% ipython --no-banner

In [1]: import numpy as np

In [2]: from numpy import linalg as LA

In [3]: np.set_printoptions(precision=3, suppress=True, linewidth=100)

In [4]: def tidy(a):
   ...:     return np.round(a, 3) + 0
   ...: 

In [5]: K = np.load("x.npy")

In [6]: print(K)
[[ 1  0  0  0]
 [-2  1  0  0]
 [-2  0  1  0]
 [-1  2  3  1]]

In [7]: print(K - K[0])
[[ 0  0  0  0]
 [-3  1  0  0]
 [-3  0  1  0]
 [-2  2  3  1]]

In [8]: print(tidy(LA.norm(K)))
5.099

In [9]: print(K.sum(axis=1))
[ 1 -1 -1  5]

In [10]: J = np.array([[5, 0, 5, 0, 5, 0],
    ...:     [0, 2, 0, 2, 0, 2],
    ...:     [0, 2, 0, 2, 0, 2],
    ...:     [5, 0, 5, 0, 5, 0],
    ...:     [0, 2, 0, 2, 0, 2],
    ...:     [0, 2, 0, 2, 0, 2]])

In [11]: # null space of dimension 4

In [12]: print(np.trace(J))
9

In [13]: print(tidy(LA.det(J)))
0.0

In [14]: print(LA.matrix_power(J, 2))
[[25 20 25 20 25 20]
 [10  8 10  8 10  8]
 [10  8 10  8 10  8]
 [25 20 25 20 25 20]
 [10  8 10  8 10  8]
 [10  8 10  8 10  8]]

In [15]: print(J @ J)
[[25 20 25 20 25 20]
 [10  8 10  8 10  8]
 [10  8 10  8 10  8]
 [25 20 25 20 25 20]
 [10  8 10  8 10  8]
 [10  8 10  8 10  8]]

In [16]: rng = np.random.default_rng(8920)

In [17]: idx = rng.permutation(6)

In [18]: print(idx)
[4 1 2 0 5 3]

In [19]: M2 = J[idx][:, idx]

In [20]: print(tidy(np.sort(np.abs(LA.eigvals(M2)))))
[0. 0. 0. 0. 0. 9.]

In [21]: print(tidy(LA.det(M2)), tidy(LA.det(J[idx])))
0.0 0.0

In [22]: print(np.diag(M2))
[0 2 0 5 2 0]

In [23]: print(np.trace(M2))
9

In [24]: r = LA.matrix_rank(J)

In [25]: print(r)
2

In [26]: N = LA.svd(J)[2][r:].T

In [27]: print(tidy(N @ N.T))
[[ 0.667  0.    -0.333  0.    -0.333  0.   ]
 [ 0.     0.667  0.    -0.333  0.    -0.333]
 [-0.333  0.     0.667  0.    -0.333  0.   ]
 [ 0.    -0.333  0.     0.667  0.    -0.333]
 [-0.333  0.    -0.333  0.     0.667  0.   ]
 [ 0.    -0.333  0.    -0.333  0.     0.667]]

In [28]: print([int(LA.matrix_rank(J[:i])) for i in range(1, len(J) + 1)])
[1, 2, 2, 2, 2, 2]

In [29]: print(LA.matrix_rank(J.T @ J), LA.matrix_rank(J @ J.T))
2 2

In [30]: print(np.allclose(J @ N, 0))
True

In [31]: print(N.shape)
(6, 4)

In [32]: O, vecs = LA.qr(K[:, :1])[0], LA.qr(K[:, 1:])[0]

In [33]: sv = LA.svd(O.T @ vecs, compute_uv=False)

In [34]: print(tidy(np.degrees(np.arccos(sv.clip(0, 1)))))
[18.435]

In [35]: print((sv > 0.9).sum())
1

In [36]: print(tidy(sv))
[0.949]

In [37]: A = np.loadtxt("data.csv", delimiter=",")

In [38]: print(tidy(A))
[[-0.415  0.043  1.956]
 [-1.037 -1.7   -0.182]
 [ 1.659 -1.052  0.375]]

In [39]: idx = rng.permutation(3)

In [40]: print(idx)
[2 0 1]

In [41]: M2 = A[idx][:, idx]

In [42]: print(tidy(LA.det(M2)), tidy(LA.det(A[idx])))
8.0 8.0

In [43]: print(tidy(M2))
[[ 0.375  1.659 -1.052]
 [ 1.956 -0.415  0.043]
 [-0.182 -1.037 -1.7  ]]

In [44]: M2 = A + rng.integers(-2, 3, (3, 1)) @ rng.integers(-2, 3, (1, 3))

In [45]: print(tidy(M2))
[[-4.415 -3.957  1.956]
 [-5.037 -5.7   -0.182]
 [-0.341 -3.052  0.375]]

In [46]: print(np.abs(M2 - A).sum(axis=1))
[8. 8. 4.]

In [47]: print(M2 - A)
[[-4. -4.  0.]
 [-4. -4.  0.]
 [-2. -2.  0.]]

In [48]: print(tidy(LA.svd(M2 - A, compute_uv=False)))
[8.485 0.    0.   ]

In [49]: M2 = np.array([[8, 3, 8], [9, 2, 6]])

In [50]: Z = np.kron(M2, A)

In [51]: print(Z.shape)
(6, 9)

In [52]: print(tidy(LA.norm(Z, 2)), tidy(LA.norm(M2, 2) * LA.norm(A, 2)))
31.953 31.953

In [53]: x = np.array([5, -5, -4])

In [54]: y = A @ x

In [55]: print(tidy(y))
[-10.114   4.047  12.056]

In [56]: print(tidy(LA.solve(A, y)))
[ 5. -5. -4.]

In [57]: print(tidy(LA.solve(A, A[:, 2])))
[0. 0. 1.]

In [58]: print(tidy(LA.solve(A, 3 * y)))
[ 15. -15. -12.]

In [59]: print(tidy(LA.solve(A.T, A[1])))
[0. 1. 0.]

In [60]: print(tidy(LA.solve(A, y + A[:, 0])))
[ 6. -5. -4.]

In [61]: M = np.eye(4, dtype=int)[rng.permutation(4)]

In [62]: print(M)
[[1 0 0 0]
 [0 0 1 0]
 [0 1 0 0]
 [0 0 0 1]]

In [63]: # 3 groups of indices that never mix

In [64]: evals, vecs = LA.eig(M)

In [65]: print(tidy(np.sort(LA.eigvals(LA.inv(M)))))
[-1.  1.  1.  1.]

In [66]: print(M @ vecs[:, 0] - evals[0] * vecs[:, 0])
[0. 0. 0. 0.]

In [67]: print(tidy(np.sort(LA.eigvals(M @ M))))
[1. 1. 1. 1.]

In [68]: evals, vecs = LA.eigh(M)

In [69]: x = np.array([-1, -2, 1, 1])

In [70]: print(tidy(LA.eigvalsh(M[1:, 1:])))
[-1.  1.  1.]

In [71]: print(tidy(vecs * np.maximum(evals, 0) @ vecs.T))
[[1.  0.  0.  0. ]
 [0.  0.5 0.5 0. ]
 [0.  0.5 0.5 0. ]
 [0.  0.  0.  1. ]]

In [72]: print(tidy(vecs * np.abs(evals) @ vecs.T))
[[1. 0. 0. 0.]
 [0. 1. 0. 0.]
 [0. 0. 1. 0.]
 [0. 0. 0. 1.]]

In [73]: left, sv, vt = LA.svd(M, full_matrices=False)

In [74]: print(left.T @ left)
[[1. 0. 0. 0.]
 [0. 1. 0. 0.]
 [0. 0. 1. 0.]
 [0. 0. 0. 1.]]

In [75]: print(left.shape, sv.shape, vt.shape)
(4, 4) (4,) (4, 4)

In [76]: print(np.cumsum(sv ** 2) / np.sum(sv ** 2))
[0.25 0.5  0.75 1.  ]

In [77]: M2 = M + rng.integers(-2, 3, (4, 1)) @ rng.integers(-2, 3, (1, 4))

In [78]: print(M2)
[[ 2  0 -1  1]
 [ 2  0 -1  2]
 [-1  1  1 -1]
 [ 0  0  0  1]]

In [79]: print(LA.matrix_rank(M2 - M, tol=1e-8))
1

In [80]: M2 = LA.inv(M)

In [81]: print(tidy(LA.cond(M)))
1.0

In [82]: print(tidy(LA.det(M) * M2))
[[-1.  0.  0.  0.]
 [ 0.  0. -1.  0.]
 [ 0. -1.  0.  0.]
 [ 0.  0.  0. -1.]]

In [83]: print((np.abs(M2) > 1e-9).astype(int))
[[1 0 0 0]
 [0 0 1 0]
 [0 1 0 0]
 [0 0 0 1]]

In [84]: W0 = np.loadtxt("case17.csv", delimiter=",")

In [85]: print(W0)
[[-1.615  0.643  0.92   0.431]
 [ 0.643 -1.064  1.593  0.353]
 [ 0.92   1.593  0.173  1.181]
 [ 0.431  0.353  1.181 -2.495]]

In [86]: P = np.triu(np.array([[3, 0, 1, 2], [-3, -3, 3, 3], [-3, 3, 1, -3], [-2, -3, -2, -1]]), 1) + np.eye(4)

In [87]: M2 = P @ W0 @ LA.inv(P)

In [88]: print(np.trace(M2), np.trace(W0))
-5.001 -5.001

In [89]: print(tidy(LA.det(M2)))
-24.002

In [90]: evals, vecs = LA.eigh(W0)

In [91]: x = np.array([-2, 4, -2, 4])

In [92]: print(tidy(x @ W0 @ x / (x @ x)), tidy(evals[0]), tidy(evals[-1]))
-2.641 -3.0 2.0

In [93]: print(tidy(vecs * np.abs(evals) @ vecs.T))
[[ 2.011 -0.021  0.041 -0.092]
 [-0.021  2.042 -0.082  0.18 ]
 [ 0.041 -0.082  2.162 -0.357]
 [-0.092  0.18  -0.357  2.786]]

In [94]: print(np.abs(W0).sum(axis=1).max(), tidy(np.abs(evals).max()))
4.46 3.0

In [95]: print(tidy(LA.eigvalsh(W0[1:, 1:])))
[-2.988 -2.     1.603]

In [96]: x = np.array([-2, -3, -2, 0])

In [97]: y = W0 @ x

In [98]: print(tidy(y))
[-0.539 -1.28  -6.965 -4.283]

In [99]: print(tidy(LA.solve(W0, y + W0[:, 2])))
[-2. -3. -1.  0.]

In [100]: evals, vecs = LA.eig(W0)

In [101]: print(tidy(np.sort(LA.eigvals(W0.T))))
[-3. -2. -2.  2.]

In [102]: print(tidy(np.sort(LA.eigvals(LA.inv(W0)))))
[-0.5   -0.5   -0.333  0.5  ]

In [103]: m1 = np.load("sample14.npy")

In [104]: print(m1)
[[-5  3  2]
 [-5 -1 -3]
 [ 3 -1 -3]
 [ 0  0  0]
 [-5 -1 -3]
 [-2 -2 -6]
 [-5 -1 -3]
 [ 0  0  0]
 [-2  2 -1]
 [ 0  0  0]
 [-5  3  2]
 [-5 -1 -3]
 [-5  3  2]]

In [105]: # rows 1 and 4 are equal

In [106]: f = np.array([5, 4, 0])

In [107]: print(np.correlate(m1[3], m1[4], "full"))
[0 0 0 0 0]

In [108]: print(np.cross(m1[3, :3], m1[4, :3]))
[0 0 0]

In [109]: print(np.convolve(m1[3], f))
[0 0 0 0 0]

In [110]: print(np.array([np.convolve(row, f, "same") for row in m1]))
[[ -5  22   8]
 [-25 -19 -12]
 [  7 -19 -12]
 [  0   0   0]
 [-25 -19 -12]
 [-18 -38 -24]
 [-25 -19 -12]
 [  0   0   0]
 [  2   3  -4]
 [  0   0   0]
 [ -5  22   8]
 [-25 -19 -12]
 [ -5  22   8]]

In [111]: print([round(float(x), 3) for x in LA.svd(J, compute_uv=False)[:3]])
[12.247, 6.928, 0.0]

In [112]: print(tidy(LA.norm(J, 2) / LA.norm(J)))
0.87

In [113]: Xc = (m1 - m1.mean(axis=0)) / m1.std(axis=0)

In [114]: print(np.argwhere(np.abs(Xc) > 2))
[[2 0]]

In [115]: print(tidy(Xc.std(axis=0)))
[1. 1. 1.]

In [116]: coef = LA.lstsq(np.delete(Xc, 0, axis=1), Xc[:, 0])[0]

In [117]: print(tidy(coef))
[-0.9    0.691]

In [118]: left, sv, vt = LA.svd(m1, full_matrices=False)

In [119]: print(tidy(vt @ vt.T))
[[1. 0. 0.]
 [0. 1. 0.]
 [0. 0. 1.]]

In [120]: print(tidy(sv))
[14.3   10.71   2.611]

In [121]: print(tidy(sv / sv[0]))
[1.    0.749 0.183]

In [122]: print(tidy(left.T @ m1 @ vt.T))
[[14.3    0.     0.   ]
 [ 0.    10.71   0.   ]
 [ 0.     0.     2.611]]

In [123]: print(left.shape, sv.shape, vt.shape)
(13, 3) (3,) (3, 3)

In [124]: D = LA.norm(m1[:, None] - m1[None], axis=-1)

In [125]: print(np.unravel_index(D.round(6).argmax(), D.shape))
(np.int64(0), np.int64(2))

In [126]: print(tidy(D[:5, :5]))
[[ 0.     6.403 10.247  6.164  6.403]
 [ 6.403  0.     8.     5.916  0.   ]
 [10.247  8.     0.     4.359  8.   ]
 [ 6.164  5.916  4.359  0.     5.916]
 [ 6.403  0.     8.     5.916  0.   ]]

In [127]: print(D.shape)
(13, 13)

In [128]: print(tidy(LA.norm(m1 - m1.mean(axis=0), axis=1)))
[4.761 3.133 6.174 3.046 3.133 5.354 3.133 3.046 1.873 3.046 4.761 3.133 4.761]

In [129]: data = np.loadtxt("layer18.csv", delimiter=",")

In [130]: print(tidy(data))
[[-0.346  1.388 -0.283 -2.622]
 [-2.425 -0.825 -1.561  0.052]
 [ 1.732 -0.878 -2.242 -0.452]
 [ 0.     2.371 -1.208  1.385]]

In [131]: def softmax(z):
     ...:     e = np.exp(z - z.max(axis=-1, keepdims=True))
     ...:     return e / e.sum(axis=-1, keepdims=True)
     ...: 

In [132]: print(softmax(data).sum(axis=1))
[1. 1. 1. 1.]

In [133]: att = data @ data.T / np.sqrt(4)

In [134]: print(tidy(softmax(att)[1] @ data))
[-2.332 -0.768 -1.551  0.032]

In [135]: print(tidy(softmax(att + np.triu(np.full(att.shape, -np.inf), 1))))
[[1.    0.    0.    0.   ]
 [0.011 0.989 0.    0.   ]
 [0.011 0.011 0.978 0.   ]
 [0.011 0.011 0.011 0.968]]

In [136]: f = np.array([1, 3, 3, 3])

In [137]: M2 = data + np.outer(f, np.eye(4)[1])

In [138]: print(LA.matrix_rank(LA.inv(M2) - LA.inv(data), tol=1e-8))
1

In [139]: cov = data.T @ data

In [140]: print((data @ data.T).shape)
(4, 4)

In [141]: print(LA.matrix_rank(cov))
4

In [142]: print(tidy(LA.eigvalsh(cov)[::-1]))
[9. 9. 9. 9.]

In [143]: print(tidy(np.diag(cov)))
[9. 9. 9. 9.]

In [144]: print(tidy(LA.svd(data, compute_uv=False) ** 2))
[9. 9. 9. 9.]

In [145]: print(np.trace(cov), (data ** 2).sum())
36.0 36.0

In [146]: idx = rng.permutation(4)

In [147]: print(idx)
[1 3 2 0]

In [148]: M2 = data[idx][:, idx]

In [149]: print(tidy(np.trace(M2)))
-2.028

In [150]: print(tidy(M2))
[[-0.825  0.052 -1.561 -2.425]
 [ 2.371  1.385 -1.208  0.   ]
 [-0.878 -0.452 -2.242  1.732]
 [ 1.388 -2.622 -0.283 -0.346]]

In [151]: print(tidy(LA.det(M2)), tidy(LA.det(data[idx])))
-81.0 -81.0

In [152]: print(tidy(np.sort(np.abs(LA.eigvals(M2)))))
[3. 3. 3. 3.]

In [153]: arr = np.loadtxt("w.csv", delimiter=",")

In [154]: print(tidy(arr))
[[ 0.771  3.867 -3.074]
 [ 1.556 -2.109  4.258]
 [ 1.444 -2.228  4.237]
 [-2.779 -4.098  0.696]
 [-2.832 -4.076  0.605]
 [-0.876 -3.913  2.986]
 [ 2.428 -1.023  4.25 ]
 [-3.653 -1.73  -2.943]
 [ 3.494  1.096  3.404]
 [ 3.574  1.376  3.214]
 [-3.591 -3.239 -1.27 ]
 [-1.865  1.76  -4.292]
 [ 2.814 -0.415  4.112]
 [-3.69  -2.847 -1.812]
 [-3.297 -0.557 -3.717]
 [-0.589 -3.779  3.22 ]
 [-3.458 -0.985 -3.475]
 [-2.67   0.654 -4.176]
 [ 3.463  3.513  0.813]
 [-2.049  1.535 -4.295]
 [-1.992 -4.203  1.836]
 [ 1.692 -1.959  4.278]
 [ 2.567 -0.815  4.212]
 [-3.534 -1.23  -3.316]
 [-2.607 -4.153  0.98 ]]

In [155]: # rows and columns are dependent

In [156]: Z = arr[[9, 22]].astype(float)

In [157]: for _ in range(3):
     ...:     idx = LA.norm(arr[:, None] - Z, axis=-1).argmin(axis=1)
     ...:     Z = np.array([arr[idx == j].mean(axis=0) for j in range(2)])
     ...: 

In [158]: print(idx)
[0 1 1 1 1 1 1 1 0 0 1 0 1 1 0 1 0 0 0 0 1 1 1 0 1]

In [159]: print(np.bincount(idx))
[10 15]

In [160]: D = LA.norm(arr[:, None] - arr[None], axis=-1)

In [161]: print(np.flatnonzero(D[10] < D.mean() / 2))
[ 3  4  7 10 13 23 24]

In [162]: print(D.mean(axis=1).argmax())
0

In [163]: print(tidy(LA.norm(arr, axis=1)))
[5. 5. 5. 5. 5. 5. 5. 5. 5. 5. 5. 5. 5. 5. 5. 5. 5. 5. 5. 5. 5. 5. 5. 5. 5.]

In [164]: print(np.unravel_index(D.round(6).argmax(), D.shape))
(np.int64(8), np.int64(16))

In [165]: print(D[10].round(6).argsort(kind="stable")[:4])
[10 13  4  7]

In [166]: print(tidy(D[:5, :5]))
[[0.    9.492 9.542 9.501 9.466]
 [9.492 0.    0.164 5.952 6.038]
 [9.542 0.164 0.    5.82  5.907]
 [9.501 5.952 5.82  0.    0.108]
 [9.466 6.038 5.907 0.108 0.   ]]

In [167]: print(LA.matrix_rank(D ** 2))
3
